In [1]: import numpy as np

In [2]: np.set_printoptions(precision=1, suppress=True, linewidth=140)

In [3]: feats = np.load("test8.npy")

In [4]: feats
Out[4]: 
array([[-3,  0,  0, -2, -3,  2, -3],
       [-3, -3,  0,  0, -2, -3,  2],
       [ 2, -3, -3,  0,  0, -2, -3],
       [-3,  2, -3, -3,  0,  0, -2],
       [-2, -3,  2, -3, -3,  0,  0],
       [ 0, -2, -3,  2, -3, -3,  0],
       [ 0,  0, -2, -3,  2, -3, -3]])

In [5]: rng = np.random.default_rng(660)

In [6]: idx = rng.permutation(7)

In [7]: idx
Out[7]: array([6, 1, 2, 0, 3, 4, 5])

In [8]: other = feats[idx][:, idx]

In [9]: other
Out[9]: 
array([[-3,  0, -2,  0, -3,  2, -3],
       [ 2, -3,  0, -3,  0, -2, -3],
       [-3, -3, -3,  2,  0,  0, -2],
       [-3,  0,  0, -3, -2, -3,  2],
       [-2,  2, -3, -3, -3,  0,  0],
       [ 0, -3,  2, -2, -3, -3,  0],
       [ 0, -2, -3,  0,  2, -3, -3]])

In [10]: np.sort(np.abs(np.linalg.eigvals(other)))
Out[10]: array([1.2, 1.2, 4.4, 4.4, 7.9, 7.9, 9. ])

In [11]: round(float(np.linalg.det(other)), 1), round(np.linalg.det(feats[idx]), 1)
Out[11]: (-14184.0, np.float64(-14184.0))

In [12]: other = feats[0, 0] * feats[1:] - np.outer(feats[1:, 0], feats[0])

In [13]: other
Out[13]: 
array([[  0,   9,   0,  -6,  -3,  15, -15],
       [  0,   9,   9,   4,   6,   2,  15],
       [  0,  -6,   9,   3,  -9,   6,  -3],
       [  0,   9,  -6,   5,   3,   4,  -6],
       [  0,   6,   9,  -6,   9,   9,   0],
       [  0,   0,   6,   9,  -6,   9,   9]])

In [14]: np.flatnonzero(~other.round(6).any(axis=1))
Out[14]: array([], dtype=int64)

In [15]: A = np.array([[1.2, -0.2, -0.5],
    ...:     [-1.6, -1.6, 0.6],
    ...:     [-1.1, 0.3, 0.2],
    ...:     [-0.8, 0.6, -0.5],
    ...:     [0.9, 0.3, 1.5],
    ...:     [0.5, 0.6, 2.1]])

In [16]: A
Out[16]: 
array([[ 1.2, -0.2, -0.5],
       [-1.6, -1.6,  0.6],
       [-1.1,  0.3,  0.2],
       [-0.8,  0.6, -0.5],
       [ 0.9,  0.3,  1.5],
       [ 0.5,  0.6,  2.1]])

In [17]: x0 = np.array([-1, -1, 2])

In [18]: y = A @ x0

In [19]: np.linalg.lstsq(A, y)[0]
Out[19]: array([-1., -1.,  2.])

In [20]: y = y + 0.1 * rng.normal(size=6)

In [21]: y
Out[21]: array([-2.2,  4.3,  1.1, -0.7,  1.7,  3.1])

In [22]: b, *_ = np.linalg.lstsq(A, y)

In [23]: np.round(A.T @ (y - A @ b), 1) + 0
Out[23]: array([0., 0., 0.])

In [24]: b
Out[24]: array([-1. , -0.9,  2. ])

In [25]: [round(float(np.linalg.norm(np.linalg.solve(A.T @ A + lam * np.eye(3), A.T @ y))), 2) for lam in (0, 1, 10, 100)]
Out[25]: [2.42, 2.09, 0.95, 0.15]

In [26]: F = np.loadtxt("a.csv", delimiter=",")

In [27]: F.round(1) + 0
Out[27]: 
array([[ 0.4,  1. ,  0.8, -4.4,  0.5,  0.2,  1.8,  0.6],
       [ 0.1,  2.4,  0.9,  2. ,  2.9, -0.9, -2.1,  0.7],
       [ 0.4,  1.3,  0.9, -4.3,  0.8,  0.1,  1.6,  0.7],
       [-0.4, -3. , -1.4,  1.6, -3. ,  0.7,  0.5, -1.1],
       [ 0.4,  3. ,  1.4, -1.7,  3. , -0.7, -0.5,  1.1],
       [ 0.3,  3. ,  1.3,  0. ,  3.3, -0.9, -1.3,  1.1],
       [ 0.2, -0.3,  0.2, -4.3, -0.9,  0.5,  2.3,  0.1],
       [ 0.3,  2.9,  1.3,  0.3,  3.3, -0.9, -1.5,  1. ],
       [ 0.3,  0.6,  0.6, -4.5,  0. ,  0.3,  2. ,  0.4],
       [-0.5, -2.1, -1.2,  3.8, -1.7,  0.2, -1. , -0.9],
       [-0.3, -0.6, -0.6,  4.5,  0. , -0.3, -2. , -0.4],
       [ 0. ,  1.7,  0.5,  3.2,  2.3, -0.8, -2.4,  0.4],
       [-0.1,  1.2,  0.3,  3.7,  1.9, -0.7, -2.4,  0.2],
       [ 0.3,  3. ,  1.4, -0.2,  3.3, -0.8, -1.2,  1.1]])

In [28]: # rows and columns are dependent

In [29]: Uu, s, VT = np.linalg.svd(F)

In [30]: vecs = VT[:(s > 1e-8).sum()]

In [31]: x0 = F[5] + 2 * F[1] + rng.integers(2) * np.eye(8)[6]

In [32]: x0
Out[32]: array([ 0.6,  7.7,  3.2,  4. ,  9.1, -2.7, -5.6,  2.5])

In [33]: round(float(np.linalg.norm(x0 - vecs.T @ vecs @ x0)), 1)
Out[33]: 0.0

In [34]: np.round(vecs.T @ vecs, 1) + 0
Out[34]: 
array([[ 0. ,  0. ,  0. , -0.1,  0. ,  0. ,  0. ,  0. ],
       [ 0. ,  0.4,  0.2, -0.1,  0.4, -0.1, -0.1,  0.1],
       [ 0. ,  0.2,  0.1, -0.1,  0.2,  0. ,  0. ,  0.1],
       [-0.1, -0.1, -0.1,  0.8,  0. , -0.1, -0.4, -0.1],
       [ 0. ,  0.4,  0.2,  0. ,  0.4, -0.1, -0.2,  0.1],
       [ 0. , -0.1,  0. , -0.1, -0.1,  0. ,  0.1,  0. ],
       [ 0. , -0.1,  0. , -0.4, -0.2,  0.1,  0.2,  0. ],
       [ 0. ,  0.1,  0.1, -0.1,  0.1,  0. ,  0. ,  0.1]])

In [35]: np.linalg.matrix_rank(np.vstack([F, x0]))
Out[35]: np.int64(2)

In [36]: round(np.trace(np.linalg.pinv(F) @ F), 1)
Out[36]: np.float64(2.0)

In [37]: np.unique(F.round(6), axis=0).shape
Out[37]: (14, 8)

In [38]: np.linalg.lstsq(F[:-1].T, F[-1])[2]
Out[38]: np.int32(2)

In [39]: np.allclose(F[:-1].T @ np.linalg.lstsq(F[:-1].T, F[-1])[0], F[-1])
Out[39]: True

In [40]: rk = np.linalg.matrix_rank(F)

In [41]: rk
Out[41]: np.int64(2)

In [42]: ns = np.linalg.svd(F)[2][rk:].T

In [43]: np.round(ns @ ns.T, 1) + 0
Out[43]: 
array([[ 1. ,  0. ,  0. ,  0.1,  0. ,  0. ,  0. ,  0. ],
       [ 0. ,  0.6, -0.2,  0.1, -0.4,  0.1,  0.1, -0.1],
       [ 0. , -0.2,  0.9,  0.1, -0.2,  0. ,  0. , -0.1],
       [ 0.1,  0.1,  0.1,  0.2,  0. ,  0.1,  0.4,  0.1],
       [ 0. , -0.4, -0.2,  0. ,  0.6,  0.1,  0.2, -0.1],
       [ 0. ,  0.1,  0. ,  0.1,  0.1,  1. , -0.1,  0. ],
       [ 0. ,  0.1,  0. ,  0.4,  0.2, -0.1,  0.8,  0. ],
       [ 0. , -0.1, -0.1,  0.1, -0.1,  0. ,  0. ,  0.9]])

In [44]: ns.shape
Out[44]: (8, 6)

In [45]: np.allclose(F @ ns, 0)
Out[45]: True

In [46]: np.linalg.matrix_rank(F.T @ F), np.linalg.matrix_rank(F @ F.T)
Out[46]: (np.int64(2), np.int64(2))

In [47]: [int(np.linalg.matrix_rank(F[:, :j + 1])) for j in range(8)]
Out[47]: [1, 2, 2, 2, 2, 2, 2, 2]
